$ python3 -q
>>> import numpy as np
>>> from numpy import linalg as LA
>>> np.set_printoptions(precision=1, suppress=True, linewidth=100)
>>> def tidy(a):
...     return np.round(a, 1) + 0
... 
>>> m1 = np.loadtxt("m.csv", delimiter=",")
>>> print(m1)
[[ 1.3  2.6  0.7 -0.2  0. ]
 [ 0.1  0.  -1.2  0.5 -0.7]
 [ 3.  -3.2  2.1  1.8 -2.4]
 [ 2.9 -4.6 -0.3  0.9  2.2]
 [ 2.5 -1.9  3.7  2.5 -5.6]
 [-2.5  3.1 -2.  -2.  -1.8]
 [ 0.9 -1.3 -0.5  0.9  2.5]
 [ 1.1 -2.1 -1.4  0.3  1.6]
 [ 1.3 -5.8 -0.2  1.6 -0.2]
 [-0.7  2.9 -0.5  0.1 -0.2]
 [-2.  -0.4 -2.2 -1.5 -1.6]
 [-0.7  2.7 -1.6 -0.1  1.4]
 [-0.5  1.  -1.6 -1.9  1.3]
 [ 0.1 -2.8  0.3  1.8  2.6]
 [ 1.5 -3.9  0.1 -0.3  0.2]
 [ 0.8 -0.6  0.3  0.6 -2.9]
 [-2.9  3.2 -2.  -0.9  2.2]
 [ 1.9 -3.5  3.   1.7 -2.6]
 [ 1.5  1.3 -1.2  0.7  0.1]
 [ 0.2 -1.3 -0.3  0.   2.7]
 [-2.5 -0.6  0.1 -2.3 -2.7]
 [ 1.6 -2.   2.4  1.1 -1.7]
 [-2.7  4.5  0.  -2.7 -1.5]
 [ 0.1  1.3  0.  -1.  -1.3]
 [-1.4 -0.5 -2.2 -1.5 -1. ]
 [ 3.5  0.4  3.6 -0.4 -1.1]
 [ 1.5  1.   0.5 -0.6 -0.5]
 [-2.   1.9 -1.7 -0.3 -0.7]]
>>> tidy(m1.sum(axis=1))
array([ 4.4, -1.3,  1.3,  1.1,  1.2, -5.2,  2.5, -0.5, -3.3,  1.6, -7.7,  1.7, -1.7,  2. , -2.4,
       -1.8, -0.4,  0.5,  2.4,  1.3, -8. ,  1.4, -2.4, -0.9, -6.6,  6. ,  1.9, -2.8])
>>> np.count_nonzero(m1)
np.int64(135)
>>> tidy(m1.sum(axis=0))
array([  7.9,  -8.6,  -2.1,  -1.2, -11.7])
>>> U, sv, Vt = LA.svd(m1, full_matrices=False)
>>> print(tidy(np.cumsum(sv ** 2) / np.sum(sv ** 2)))
[0.6 0.8 0.9 1.  1. ]
>>> print(tidy(sv / sv[0]))
[1.  0.7 0.5 0.2 0.2]
>>> np.abs(U[:, 0]).round(6).argmax()
np.int64(4)
>>> np.allclose(U * sv @ Vt, m1)
True
>>> tidy(Vt @ Vt.T)
array([[1., 0., 0., 0., 0.],
       [0., 1., 0., 0., 0.],
       [0., 0., 1., 0., 0.],
       [0., 0., 0., 1., 0.],
       [0., 0., 0., 0., 1.]])
>>> print(tidy(sv))
[17.1 11.5  7.9  4.3  4.1]
>>> proj = m1 @ LA.solve(m1.T @ m1, m1.T)
>>> np.allclose(proj @ proj, proj)
True
>>> G = np.cov(m1, rowvar=False)
>>> tidy(m1.std(axis=0))
array([1.8, 2.6, 1.7, 1.3, 2. ])
>>> tidy(G)
array([[ 3.4, -2.9,  2.2,  1.8, -0.3],
       [-2.9,  6.9, -1.6, -2.3,  0. ],
       [ 2.2, -1.6,  2.9,  1.2, -1.7],
       [ 1.8, -2.3,  1.2,  1.8, -0.1],
       [-0.3,  0. , -1.7, -0.1,  4. ]])
>>> print(tidy(LA.eigvalsh(G)[::-1]))
[10.7  4.9  2.2  0.7  0.5]
>>> G.shape
(5, 5)
>>> tidy(np.polyfit(m1[:, 0], m1[:, 2], 1))
array([ 0.6, -0.3])
>>> ev, vecs = LA.eigh(G)
>>> np.abs(vecs[:, -1]).round(6).argmax()
np.int64(1)
>>> print(tidy(ev))
[ 0.5  0.7  2.2  4.9 10.7]
>>> tidy(vecs.T @ G @ vecs)
array([[ 0.5,  0. ,  0. ,  0. ,  0. ],
       [ 0. ,  0.7,  0. ,  0. ,  0. ],
       [ 0. ,  0. ,  2.2,  0. ,  0. ],
       [ 0. ,  0. ,  0. ,  4.9,  0. ],
       [ 0. ,  0. ,  0. ,  0. , 10.7]])
>>> tidy(LA.eigvalsh(G @ G))
array([  0.3,   0.4,   5. ,  23.6, 114.6])
>>> print(np.unique(ev.round(6) + 0, return_counts=True)[1])
[1 1 1 1 1]
>>> A = np.load("a.npy")
>>> A
array([[ 11.1,  10.6,  -2.9,   5.7],
       [  2. ,   3.1,  -5.1,  10.1],
       [-10. , -10. ,  -0.9,   0.3],
       [ -2.9,  -8.4,   2.9,  -7.6],
       [-10.2, -12.6,  -2. ,   1.4],
       [  8.6,  13.7,  -1.4,   5.8],
       [  4.4,   2.7,  -2.3,   3.9],
       [  5.4,   7.9,   2.1,  -2.5],
       [  5.7,   7.4,   2.9,  -4.3],
       [  9.8,  13.4,   0. ,   3.4],
       [  0. ,  -2.3,  -2.3,   3.1],
       [  9.3,  10.5,   1.9,  -1.9],
       [  0.2,  -3.2,   4.5,  -8.1],
       [ 14.3,  12.5,  -1.9,   4.8],
       [ -2.7,  -6.7,   5.3, -10.8],
       [ -0.6,  -2.9,  -0.8,   1.5]])
>>> Xc = (A - A.mean(axis=0)) / A.std(axis=0)
>>> np.argwhere(np.abs(Xc) > 2)
array([], shape=(0, 2), dtype=int64)
>>> c = LA.lstsq(np.delete(Xc, 3, axis=1), Xc[:, 3])[0]
>>> tidy(c)
array([-0.3,  0.6, -0.9])
>>> print(np.abs(c).argmax())
2
>>> tidy(A.sum(axis=0))
array([44.4, 35.7,  0. ,  4.8])
>>> tidy(A.mean(axis=0))
array([2.8, 2.2, 0. , 0.3])
>>> A.shape
(16, 4)
>>> print(np.count_nonzero(A))
62
>>> np.abs(A).max()
np.float64(14.3)
>>> tidy(A.sum(axis=1))
array([ 24.5,  10.1, -20.6, -16. , -23.4,  26.7,   8.7,  12.9,  11.7,  26.6,  -1.5,  19.8,  -6.6,
        29.7, -14.9,  -2.8])
>>> np.unravel_index(np.abs(A).argmax(), A.shape)
(np.int64(13), np.int64(0))
>>> A[16]
Traceback (most recent call last):
  File "<python-input-44>", line 1, in <module>
    A[16]
    ~^^^^
IndexError: index 16 is out of bounds for axis 0 with size 16
>>> rng = np.random.default_rng(9603)
>>> A2 = A + rng.integers(-2, 3, (16, 3)) @ rng.integers(-2, 3, (3, 4))
>>> print(tidy(A2))
[[ 11.1   6.6  -0.9   3.7]
 [  4.    4.1  -4.1  11.1]
 [-14.  -10.   -1.9  -2.7]
 [ -4.9  -7.4  -0.1  -6.6]
 [ -6.2 -12.6   2.    1.4]
 [  6.6  10.7  -0.4   2.8]
 [  4.4   2.7  -3.3   4.9]
 [  5.4   9.9   1.1  -1.5]
 [  7.7   8.4   1.9  -1.3]
 [ 13.8  11.4   2.    5.4]
 [  0.   -6.3  -2.3   3.1]
 [ 13.3   4.5   5.9  -1.9]
 [  2.2  -4.2   6.5  -8.1]
 [ 12.3   7.5  -2.9   3.8]
 [ -0.7  -1.7   4.3  -7.8]
 [  1.4   0.1   1.2   1.5]]
>>> tidy(A2 - A)
array([[ 0., -4.,  2., -2.],
       [ 2.,  1.,  1.,  1.],
       [-4.,  0., -1., -3.],
       [-2.,  1., -3.,  1.],
       [ 4.,  0.,  4.,  0.],
       [-2., -3.,  1., -3.],
       [ 0.,  0., -1.,  1.],
       [ 0.,  2., -1.,  1.],
       [ 2.,  1., -1.,  3.],
       [ 4., -2.,  2.,  2.],
       [ 0., -4.,  0.,  0.],
       [ 4., -6.,  4.,  0.],
       [ 2., -1.,  2.,  0.],
       [-2., -5., -1., -1.],
       [ 2.,  5., -1.,  3.],
       [ 2.,  3.,  2.,  0.]])
>>> LA.matrix_rank(A2 - A, tol=1e-8)
np.int64(3)
>>> tidy(np.abs(A2 - A).sum(axis=1))
array([ 8.,  5.,  8.,  7.,  8.,  9.,  2.,  4.,  7., 10.,  4., 14.,  5.,  9., 11.,  7.])
>>> E = np.eye(5, dtype=int)[rng.permutation(5)]
>>> E
array([[0, 0, 1, 0, 0],
       [1, 0, 0, 0, 0],
       [0, 0, 0, 0, 1],
       [0, 1, 0, 0, 0],
       [0, 0, 0, 1, 0]])
>>> # orthonormal columns
>>> proj = np.triu(np.array([[2, 1, 1, 0, 1],
...     [2, 2, 0, 0, 1],
...     [0, 2, 2, 2, 2],
...     [2, 0, 0, 2, 1],
...     [1, 0, 2, 1, 1]]), 1) + np.eye(5)
>>> A2 = proj @ E @ LA.inv(proj)
>>> np.trace(A2), np.trace(E)
(np.float64(0.0), np.int64(0))
>>> proj @ E - E @ proj
array([[ 1.,  0.,  0., -1., -1.],
       [ 0., -1., -1.,  1., -1.],
       [ 0.,  2.,  0.,  2.,  0.],
       [ 0.,  0.,  0.,  1., -1.],
       [ 0.,  0.,  0.,  0., -1.]])
>>> ang = np.radians(120)
>>> Rm = np.eye(5)
>>> Rm[3, 3] = Rm[0, 0] = np.cos(ang)
>>> Rm[3, 0], Rm[0, 3] = -np.sin(ang), np.sin(ang)
>>> tidy(Rm)
array([[-0.5,  0. ,  0. ,  0.9,  0. ],
       [ 0. ,  1. ,  0. ,  0. ,  0. ],
       [ 0. ,  0. ,  1. ,  0. ,  0. ],
       [-0.9,  0. ,  0. , -0.5,  0. ],
       [ 0. ,  0. ,  0. ,  0. ,  1. ]])
>>> A2 = E @ Rm.T
>>> np.allclose(E @ E.T, A2 @ A2.T)
True
>>> x = np.array([2, 4, -1, -1, -2])
>>> tidy(LA.norm(x)), tidy(LA.norm(E @ x))
(np.float64(5.1), np.float64(5.1))
>>> J = np.load("block2.npy")
>>> J
array([[-4,  2,  2, -3, -1],
       [ 0,  6,  6,  1,  3],
       [-2,  4,  4, -1,  1],
       [-3,  3,  3, -2,  0]])
>>> D = LA.norm(A[:, None] - A[None], axis=-1)
>>> D.mean(axis=1).argmax()
np.int64(4)
>>> print(LA.matrix_rank(D ** 2))
6
>>> print(tidy(LA.norm(J, 2) / LA.norm(J)))
0.9
>>> LA.matrix_rank(J, rtol=0.1)
np.int64(2)
>>> print([round(float(x), 1) for x in LA.svd(J, compute_uv=False)[:3]])
[12.2, 6.0, 0.0]
>>> proj = A @ LA.solve(A.T @ A, A.T)
>>> tidy(proj @ A[:, 3])
array([  5.7,  10.1,   0.3,  -7.6,   1.4,   5.8,   3.9,  -2.5,  -4.3,   3.4,   3.1,  -1.9,  -8.1,
         4.8, -10.8,   1.5])
>>> U, sv, Vt = LA.svd(J)
>>> vecs = Vt[:(sv > 1e-8).sum()]
>>> x = J[0] + 5 * J[3] + rng.integers(2) * np.eye(5)[2]
>>> x
array([-19.,  17.,  18., -13.,  -1.])
>>> LA.matrix_rank(np.vstack([J, x]))
np.int64(3)
>>> tidy(LA.norm(x - vecs.T @ vecs @ x))
np.float64(0.7)
>>> tidy(np.diag(vecs.T @ vecs))
array([0.5, 0.5, 0.5, 0.4, 0.2])
>>> x = np.array([-3, -3, -3, 3, -2])
>>> h = np.maximum(J @ x, 0)
>>> tidy(np.tanh(J @ x))
array([-1., -1., -1., -1.])
>>> print(h)
[0 0 0 0]
>>> J * (h > 1e-9)[:, None]
array([[0, 0, 0, 0, 0],
       [0, 0, 0, 0, 0],
       [0, 0, 0, 0, 0],
       [0, 0, 0, 0, 0]])
>>> np.maximum(J @ (3 * x), 0)
array([0, 0, 0, 0])
>>> J.T @ h
array([0, 0, 0, 0, 0])
>>> u = np.array([-2, -1, -1, -2, -2])
>>> M = np.array([np.roll(u, i) for i in range(5)])
>>> M
array([[-2, -1, -1, -2, -2],
       [-2, -2, -1, -1, -2],
       [-2, -2, -2, -1, -1],
       [-1, -2, -2, -2, -1],
       [-1, -1, -2, -2, -2]])
>>> A2 = M[0, 0] * M[1:] - np.outer(M[1:, 0], M[0])
>>> A2
array([[ 0,  2,  0, -2,  0],
       [ 0,  2,  2, -2, -2],
       [ 0,  3,  3,  2,  0],
       [ 0,  1,  3,  2,  2]])
>>> LA.matrix_rank(A2), LA.matrix_rank(M)
(np.int64(4), np.int64(5))
>>> print(np.flatnonzero(~A2.round(6).any(axis=1)))
[]
>>> u = np.array([3, 5, -1])
>>> np.correlate(A2[1], A2[0], "full")
array([ 0,  0, -4, -4,  8,  8, -4, -4,  0])
>>> np.convolve(A2[1], u)
array([  0,   6,  16,   2, -18,  -8,   2])
>>> tidy(LA.norm(M, axis=0))
array([3.7, 3.7, 3.7, 3.7, 3.7])
>>> print(LA.norm(M, axis=1).argmax())
0
>>> tidy(LA.norm(M, "nuc"))
np.float64(12.5)
>>> tidy(LA.norm(M, axis=1))
array([3.7, 3.7, 3.7, 3.7, 3.7])
>>> tidy(LA.norm(M) ** 2 / LA.norm(M, 2) ** 2)
np.float64(1.1)
>>> tidy(LA.norm(M[3] - M[2]))
np.float64(1.4)
>>> w1 = np.array([[2, 0, 0, 0, 2, 2],
...     [0, 0, 0, 1, 2, 1],
...     [2, 0, 2, 0, 0, 0],
...     [0, 2, 0, 0, 0, 0],
...     [1, 0, 2, 2, 0, 0]])
>>> c = np.array([0, 2, 0, 0, 2, 0])
>>> hid = np.maximum(E @ w1 + c, 0)
>>> (hid > 0).mean(axis=0)
array([0.6, 1. , 0.4, 0.4, 1. , 0.4])
>>> LA.matrix_rank(hid)
np.int64(5)
>>> (hid > 0).astype(int)
array([[1, 1, 1, 0, 1, 0],
       [1, 1, 0, 0, 1, 1],
       [1, 1, 1, 1, 1, 0],
       [0, 1, 0, 1, 1, 1],
       [0, 1, 0, 0, 1, 0]])
>>> hid
array([[2, 2, 2, 0, 2, 0],
       [2, 2, 0, 0, 4, 2],
       [1, 2, 2, 2, 2, 0],
       [0, 2, 0, 1, 4, 1],
       [0, 4, 0, 0, 2, 0]])
>>> Z = np.array([[-2, -2, 1],
...     [1, -1, -3],
...     [1, -2, 1],
...     [-1, 3, -3],
...     [-2, 0, 0],
...     [3, -2, 1]])
>>> (hid @ Z).round(6).argmax(axis=1)
array([2, 2, 1, 1, 0])
>>> print(w1 @ Z)
[[-2 -8  4]
 [-2  1 -2]
 [-2 -8  4]
 [ 2 -2 -6]
 [-2  0 -3]]
>>> hid @ Z
array([[ -4, -10,  -2],
       [ -4, -10,  -2],
       [ -4,  -2,  -9],
       [ -4,  -1,  -8],
       [  0,  -4, -12]])
>>> tidy(LA.norm(hid))
np.float64(10.1)
>>> tidy(LA.svd(hid, compute_uv=False))
array([9. , 3.1, 2.7, 2.1, 0.7])
>>> hid - hid[0]
array([[ 0,  0,  0,  0,  0,  0],
       [ 0,  0, -2,  0,  2,  2],
       [-1,  0,  0,  2,  0,  0],
       [-2,  0, -2,  1,  2,  1],
       [-2,  2, -2,  0,  0,  0]])
>>> hid.sum(axis=1)
array([ 8, 10,  9,  8,  6])
>>> print(hid.sum(axis=0))
[ 5 12  4  3 14  3]
>>> np.diff(hid, axis=0)
array([[ 0,  0, -2,  0,  2,  2],
       [-1,  0,  2,  2, -2, -2],
       [-1,  0, -2, -1,  2,  1],
       [ 0,  2,  0, -1, -2, -1]])
>>> data = np.load("case8.npy")
>>> data
array([[ 0,  0,  5,  1,  2],
       [ 3,  5,  7,  3,  2],
       [ 5,  7, 11,  8,  3],
       [ 7, 12, 13, 12,  7],
       [ 8, 13, 18, 16, 11],
       [13, 17, 18, 21, 14],
       [18, 22, 21, 25, 19],
       [22, 25, 24, 28, 20],
       [23, 30, 29, 28, 23],
       [25, 31, 34, 32, 24],
       [26, 34, 35, 37, 25],
       [29, 36, 37, 41, 25],
       [29, 40, 39, 43, 26],
       [34, 43, 43, 44, 31],
       [36, 47, 48, 46, 32],
       [37, 47, 53, 50, 35],
       [40, 47, 58, 53, 37],
       [45, 51, 61, 58, 40],
       [50, 56, 64, 61, 44],
       [51, 59, 67, 63, 44],
       [56, 62, 67, 63, 45],
       [57, 62, 68, 63, 50],
       [58, 65, 71, 66, 53],
       [59, 69, 71, 71, 55],
       [64, 72, 72, 76, 59],
       [67, 72, 72, 81, 63],
       [71, 72, 73, 81, 68],
       [71, 73, 74, 84, 70]])
>>> A2 = np.c_[data[:, :1] @ np.array([[6]]), np.array([-4, -5, 7, 2, -4, 7, 7, 0, 8, -8, -2, 2, -2, 3, 2, 8, -3, -2, 9, -1, -8, 7, -2, -1, 9, 3, 1, -1])]
>>> A2
array([[  0,  -4],
       [ 18,  -5],
       [ 30,   7],
       [ 42,   2],
       [ 48,  -4],
       [ 78,   7],
       [108,   7],
       [132,   0],
       [138,   8],
       [150,  -8],
       [156,  -2],
       [174,   2],
       [174,  -2],
       [204,   3],
       [216,   2],
       [222,   8],
       [240,  -3],
       [270,  -2],
       [300,   9],
       [306,  -1],
       [336,  -8],
       [342,   7],
       [348,  -2],
       [354,  -1],
       [384,   9],
       [402,   3],
       [426,   1],
       [426,  -1]])
>>> LA.matrix_rank(np.c_[data, A2])
np.int64(6)
>>> tidy(LA.norm(LA.qr(data)[0].T @ A2, axis=0) ** 2 / ((A2 ** 2).sum(axis=0) + 1e-12))
array([1. , 0.1])
>>> LA.matrix_rank(A2)
np.int64(2)
